$ ipython --no-banner

In [1]: import numpy as np

In [2]: np.set_printoptions(precision=2, suppress=True, linewidth=120)

In [3]: A = np.load("mat.npy")

In [4]: A
Out[4]: 
array([[ 1,  0,  0],
       [ 4,  1,  0],
       [-1, -2,  1]])

In [5]: # triangular: eigenvalues sit on the diagonal

In [6]: vals, vecs = np.linalg.eig(A)

In [7]: print(np.sort(np.linalg.eigvals(np.linalg.inv(A))))
[1. 1. 1.]

In [8]: np.sort(np.linalg.eigvals(A @ A))
Out[8]: array([1., 1., 1.])

In [9]: print(vals)
[1. 1. 1.]

In [10]: np.prod(vals)
Out[10]: np.float64(1.0)

In [11]: print(np.einsum("ii->", A))
3

In [12]: np.einsum("ij,ji->", A, A)
Out[12]: np.int64(3)

In [13]: np.round(np.linalg.eigvals(A).sum().real, 2)
Out[13]: np.float64(3.0)

In [14]: np.round(np.linalg.det(A[::-1]), 2)
Out[14]: np.float64(-1.0)

In [15]: np.linalg.eigvals(A)
Out[15]: array([1., 1., 1.])

In [16]: np.round(np.linalg.det(2 * A), 2), np.round(np.linalg.det(A), 2)
Out[16]: (np.float64(8.0), np.float64(1.0))

In [17]: P = np.triu(np.array([[0, 4, 3], [-3, -5, -2], [-3, 2, 3]]), 1) + np.eye(3)

In [18]: other = P @ A @ np.linalg.inv(P)

In [19]: round(float(np.linalg.det(other)), 2)
Out[19]: 1.0

In [20]: print(P @ A - A @ P)
[[ 13.  -6.   0.]
 [  2. -12. -12.]
 [  0.   4.  -1.]]
